$ python3 -q
>>> import numpy as np
>>> from numpy import linalg as LA
>>> np.set_printoptions(precision=2, suppress=True, linewidth=160, sign=" ")
>>> A = np.load("test16.npy")
>>> A
array([[ 1, -1,  1],
       [ 1,  0,  0],
       [ 1,  1,  1],
       [ 1,  2,  4]])
>>> w1 = np.array([[-7, -8, 6, -6], [-1, 3, 9, -9], [-3, 4, -6, -1]])
>>> c = np.array([-3, 1, 0, 2])
>>> act = np.maximum(A @ w1 + c, 0)
>>> LA.matrix_rank(act)
np.int64(3)
>>> (act > 0).astype(int)
array([[ 0,  0,  0,  1],
       [ 0,  0,  1,  0],
       [ 0,  0,  1,  0],
       [ 0,  1,  0,  0]])
>>> act
array([[  0,   0,   0,   4],
       [  0,   0,   6,   0],
       [  0,   0,   9,   0],
       [  0,  15,   0,   0]])
>>> basis = np.array([[4, -2], [-2, 2], [2, 3], [3, 0]])
>>> act @ basis
array([[ 12,   0],
       [ 12,  18],
       [ 18,  27],
       [-30,  30]])
>>> out = np.c_[A[:, :1] @ np.array([[0]]), np.array([-3, 0, 1, -1])]
>>> out
array([[ 0, -3],
       [ 0,  0],
       [ 0,  1],
       [ 0, -1]])
>>> LA.matrix_rank(out)
np.int64(1)
>>> LA.norm(out - A @ LA.lstsq(A, out)[0], axis=0)
array([ 0.  ,  0.22])
>>> E = np.load("a.npy")
>>> E
array([[ 0,  2, -2,  3,  1],
       [-2,  0,  3, -3,  1],
       [ 2, -3,  0, -2,  3],
       [-3,  3,  2,  0,  1],
       [-1, -1, -3, -1,  0]])
>>> rng = np.random.default_rng(9611)
>>> lab = rng.permutation(5)
>>> lab
array([ 4,  2,  0,  1,  3])
>>> out = E[lab][:, lab]
>>> round(LA.det(out), 2), np.round(LA.det(E[lab]), 2)
(np.float64(-0.0), np.float64(-0.0))
>>> np.allclose(out, E)
False
>>> X = np.array([[-1.0, 1.0, 0.0], [0.0, -1.0, 1.0], [0.0, 0.0, -1.0]])
>>> X
array([[-1.,  1.,  0.],
       [ 0., -1.,  1.],
       [ 0.,  0., -1.]])
>>> lab = rng.permutation(3)
>>> lab
array([ 1,  2,  0])
>>> out = X[lab][:, lab]
>>> np.round(LA.det(out), 2), np.round(LA.det(X[lab]), 2)
(np.float64(-1.0), np.float64(-1.0))
>>> np.diag(out)
array([-1., -1., -1.])
>>> np.trace(out)
np.float64(-3.0)
>>> np.sort(np.abs(LA.eigvals(out)))
array([ 1.,  1.,  1.])
>>> np.allclose(out, X)
False
>>> np.poly(X)
array([ 1.,  3.,  3.,  1.])
>>> np.prod(np.diag(X)), round(LA.det(X), 2)
(np.float64(-1.0), np.float64(-1.0))
>>> LA.matrix_power(X - np.diag(np.diag(X)), 3)
array([[ 0.,  0.,  0.],
       [ 0.,  0.,  0.],
       [ 0.,  0.,  0.]])
>>> np.sort(LA.eigvals(X))
array([-1., -1., -1.])
>>> X @ X
array([[ 1., -2.,  1.],
       [ 0.,  1., -2.],
       [ 0.,  0.,  1.]])
>>> proj = np.triu(np.array([[-1, 2, 3], [1, 0, -2], [-1, 1, -2]]), 1) + np.eye(3)
>>> out = proj @ X @ LA.inv(proj)
>>> np.round(LA.det(out), 2)
np.float64(-1.0)
>>> m1 = np.loadtxt("m.csv", delimiter=",")
>>> m1
array([[ 12.26,   4.08,   3.6 ],
       [-18.05,  -6.53,  -6.11],
       [-24.1 ,  -8.36,  -8.25],
       [-24.71,  -7.94,  -7.54],
       [ 18.  ,   5.81,   6.65]])
>>> out = np.c_[m1[:, :1] @ np.array([[0]]), np.array([5, 4, 9, 0, 7])]
>>> out
array([[ 0.,  5.],
       [ 0.,  4.],
       [ 0.,  9.],
       [ 0.,  0.],
       [ 0.,  7.]])
>>> LA.matrix_rank(out)
np.int64(1)
>>> w1 = np.array([[-1, 1], [2, 4], [-4, 1]])
>>> c = np.array([-5, 4])
>>> act = np.maximum(m1 @ w1 + c, 0)
>>> (act > 0).astype(int)
array([[ 0,  1],
       [ 1,  0],
       [ 1,  0],
       [ 1,  0],
       [ 0,  1]])
>>> LA.matrix_rank(act)
np.int64(2)
>>> basis = np.array([[-8, 2], [-1, 8]])
>>> w1 @ basis
array([[  7,   6],
       [-20,  36],
       [ 31,   0]])
>>> act @ basis
array([[ -36.18,  289.44],
       [-195.44,   48.86],
       [-283.04,   70.76],
       [-271.92,   67.98],
       [ -51.89,  415.12]])
>>> (act @ basis).round(6).argmax(axis=1)
array([ 1,  1,  1,  1,  1])
>>> Q = m1.astype(float).copy()
>>> for j in range(3):
...     Q[:, j] -= Q[:, :j] @ (Q[:, :j].T @ Q[:, j])
...     Q[:, j] /= LA.norm(Q[:, j])
... 
>>> Q
array([[ 0.27, -0.07, -0.42],
       [-0.4 , -0.66,  0.07],
       [-0.54, -0.36, -0.15],
       [-0.55,  0.54,  0.45],
       [ 0.4 , -0.36,  0.77]])
>>> C2 = A.T @ A
>>> LA.eigvalsh(C2)[::-1]
array([ 23.97,   2.87,   1.16])
>>> np.trace(C2), (A ** 2).sum()
(np.int64(28), np.int64(28))
>>> (A @ A.T).shape
(4, 4)
>>> np.diag(C2)
array([  4,   6,  18])
>>> C2
array([[  4,   2,   6],
       [  2,   6,   8],
       [  6,   8,  18]])
>>> x0 = np.ones(3)
>>> for _ in range(4):
...     x0 = C2 @ x0
...     x0 /= LA.norm(x0)
...     print(round(x0 @ C2 @ x0, 2))
... 
23.96
23.97
23.97
23.97
>>> round(float(LA.eigvalsh(C2)[-1]), 2)
23.97
>>> J = np.loadtxt("block5.csv", delimiter=",")
>>> J
array([[-0.9 , -1.24,  1.4 , -0.3 ],
       [ 0.4 , -2.32, -1.3 , -0.6 ],
       [ 0.6 ,  2.02,  1.2 ,  0.5 ],
       [-1.2 , -3.21, -0.4 , -0.8 ],
       [ 0.  ,  3.98, -1.8 ,  1.  ],
       [ 0.4 ,  1.24,  1.4 ,  0.3 ],
       [ 0.9 ,  1.22, -1.  ,  0.3 ],
       [ 0.5 ,  1.18,  0.2 ,  0.3 ],
       [-0.1 , -6.78, -0.6 , -1.7 ],
       [-1.6 ,  6.42,  1.1 ,  1.6 ],
       [ 1.6 ,  0.76, -1.5 ,  0.2 ],
       [ 0.3 , -3.91,  0.1 , -1.  ],
       [-0.4 ,  4.36,  0.6 ,  1.1 ],
       [ 0.6 ,  2.41, -0.6 ,  0.6 ],
       [-1.1 , -2.83,  0.6 , -0.7 ],
       [-0.3 ,  0.44,  0.9 ,  0.1 ],
       [-2.4 ,  4.01,  0.2 ,  1.  ],
       [ 0.2 , -3.64,  0.6 , -0.9 ],
       [-0.8 , -3.15, -1.6 , -0.8 ],
       [-1.2 ,  0.39,  0.1 ,  0.1 ],
       [-0.4 ,  5.23,  0.9 ,  1.3 ],
       [-2.9 ,  0.49, -0.2 ,  0.1 ],
       [ 2.1 ,  2.79, -1.2 ,  0.7 ],
       [-1.3 ,  1.56,  0.1 ,  0.4 ],
       [ 0.1 ,  2.42, -1.4 ,  0.6 ],
       [ 1.3 , -4.78, -0.9 , -1.2 ]])
>>> D = LA.norm(J[:, None] - J[None], axis=-1)
>>> D.mean(axis=1).argmax()
np.int64(8)
>>> D[:5, :5]
array([[ 0.  ,  3.2 ,  3.68,  2.73,  6.32],
       [ 3.2 ,  0.  ,  5.13,  2.05,  6.53],
       [ 3.68,  5.13,  0.  ,  5.9 ,  3.67],
       [ 2.73,  2.05,  5.9 ,  0.  ,  7.64],
       [ 6.32,  6.53,  3.67,  7.64,  0.  ]])
>>> D[21].round(6).argsort(kind="stable")[:4]
array([ 21,  19,  23,  15])
>>> np.flatnonzero(D[21] < D.mean() / 2)
array([ 19,  21,  23])
>>> arr = np.load("arr.npy")
>>> arr
array([[-0.01, -0.12,  2.01],
       [ 0.03, -0.09,  2.15],
       [ 0.12,  0.05,  1.96],
       [ 0.08,  0.03,  1.98],
       [ 0.03, -0.1 ,  2.31],
       [-0.03,  0.02,  2.07],
       [-0.12,  0.11,  2.02],
       [-0.11, -0.07,  1.87],
       [ 1.88,  0.97,  1.01],
       [ 2.01,  1.12,  1.11],
       [ 1.87,  0.86,  0.88],
       [ 2.13,  1.09,  0.96],
       [ 1.91,  1.04,  1.03],
       [ 2.13,  1.1 ,  0.95],
       [ 1.96,  0.75,  0.94],
       [ 1.96,  1.04,  0.9 ],
       [ 1.88,  0.  ,  1.  ],
       [ 1.92, -0.06,  0.93],
       [ 2.1 , -0.1 ,  0.88],
       [ 1.98, -0.14,  1.04],
       [ 2.03, -0.14,  0.98],
       [ 2.  , -0.09,  1.13],
       [ 1.89, -0.02,  1.24],
       [ 2.09, -0.05,  0.92]])
>>> C2 = np.cov(arr, rowvar=False)
>>> np.argwhere(np.triu(np.abs(np.corrcoef(arr.T)) > 0.8, 1))
array([[ 0,  2]])
>>> C2
array([[ 0.92,  0.22, -0.49],
       [ 0.22,  0.26, -0.12],
       [-0.49, -0.12,  0.27]])
>>> arr.std(axis=0)
array([ 0.94,  0.5 ,  0.51])
>>> np.corrcoef(arr.T)
array([[ 1.  ,  0.45, -0.98],
       [ 0.45,  1.  , -0.47],
       [-0.98, -0.47,  1.  ]])
>>> np.argsort(-arr.std(axis=0).round(6), kind="stable")
array([ 0,  2,  1])
>>> C2.shape
(3, 3)
>>> round(np.corrcoef(arr[:, 2], arr[:, 1])[0, 1], 2)
np.float64(-0.47)
>>> data = np.load("run1.npy")
>>> data
array([[  5.64,  -0.68,  11.5 ,  -3.21],
       [  5.3 ,  -2.08,  -1.54,   6.14],
       [-11.17,   5.42,   0.9 ,  -8.79],
       [ -4.32,  -0.29,   0.61,  -6.02],
       [ 14.36,  -5.41,   1.82,   8.9 ]])
>>> t3 = np.stack([data, 5 * data, data[::-1]])
>>> t3.shape
(3, 5, 4)
>>> LA.matrix_rank(t3)
array([ 4,  4,  4])
>>> left, sv, Vh = LA.svd(data, full_matrices=False)
>>> np.abs(left[:, 0]).round(6).argmax()
np.int64(4)
>>> np.round(left.T @ left, 2) + 0
array([[ 1.,  0.,  0.,  0.],
       [ 0.,  1.,  0.,  0.],
       [ 0.,  0.,  1.,  0.],
       [ 0.,  0.,  0.,  1.]])
>>> round(np.sqrt((sv ** 2).sum()), 2), round(float(LA.norm(data)), 2)
(np.float64(29.2), 29.2)
>>> sv
array([ 25.76,  13.38,   3.13,   0.65])
>>> left.shape, sv.shape, Vh.shape
((5, 4), (4,), (4, 4))
>>> ang = np.radians(90)
>>> Rm = np.eye(4)
>>> Rm[3, 3] = Rm[2, 2] = np.cos(ang)
>>> Rm[3, 2], Rm[2, 3] = -np.sin(ang), np.sin(ang)
>>> Rm.round(2) + 0
array([[ 1.,  0.,  0.,  0.],
       [ 0.,  1.,  0.,  0.],
       [ 0.,  0.,  0.,  1.],
       [ 0.,  0., -1.,  0.]])
>>> out = data @ Rm.T
>>> LA.svd(data, compute_uv=False), LA.svd(out, compute_uv=False)
(array([ 25.76,  13.38,   3.13,   0.65]), array([ 25.76,  13.38,   3.13,   0.65]))
>>> round(float(LA.det(Rm)), 2), np.trace(Rm)
(1.0, np.float64(2.0))
>>> np.allclose(data @ data.T, out @ out.T)
True
>>> K = np.loadtxt("case10.csv", delimiter=",")
>>> K
array([[ 2.,  2.],
       [ 2.,  4.]])
>>> u = np.array([4, 9])
>>> out = K + np.outer(u, np.eye(2)[1])
>>> round(float(LA.det(out) / LA.det(K)), 2), np.round(1 + LA.solve(K, u)[1], 2)
(3.5, np.float64(3.5))
>>> np.kron(np.eye(2, dtype=int), K)
array([[ 2.,  2.,  0.,  0.],
       [ 2.,  4.,  0.,  0.],
       [ 0.,  0.,  2.,  2.],
       [ 0.,  0.,  2.,  4.]])
>>> np.round(LA.eigvals(K).sum().real, 2)
np.float64(6.0)
>>> np.einsum("ii->", K)
np.float64(6.0)
>>> Q = K.astype(float).copy()
>>> for j in range(2):
...     Q[:, j] -= Q[:, :j] @ (Q[:, :j].T @ Q[:, j])
...     Q[:, j] /= LA.norm(Q[:, j])
... 
>>> np.round(Q.T @ K, 2) + 0
array([[ 2.83,  4.24],
       [ 0.  ,  1.41]])
>>> Q
array([[ 0.71, -0.71],
       [ 0.71,  0.71]])
>>> Q, Rm = LA.qr(K)
>>> np.round(abs(Rm[0, 0]), 2), np.round(LA.norm(K[:, 0]), 2)
(np.float64(2.83), np.float64(2.83))
>>> Rm
array([[-2.83, -4.24],
       [ 0.  ,  1.41]])
>>> np.allclose(Rm.T @ Rm, K.T @ K)
True
>>> Q.shape, Rm.shape
((2, 2), (2, 2))
>>> Q @ Rm
array([[ 2.,  2.],
       [ 2.,  4.]])
>>> evals, vecs = LA.eig(K)
>>> np.sort(LA.eigvals(K @ K))
array([  0.58,  27.42])
>>> np.sort(LA.eigvals(K.T))
array([ 0.76,  5.24])
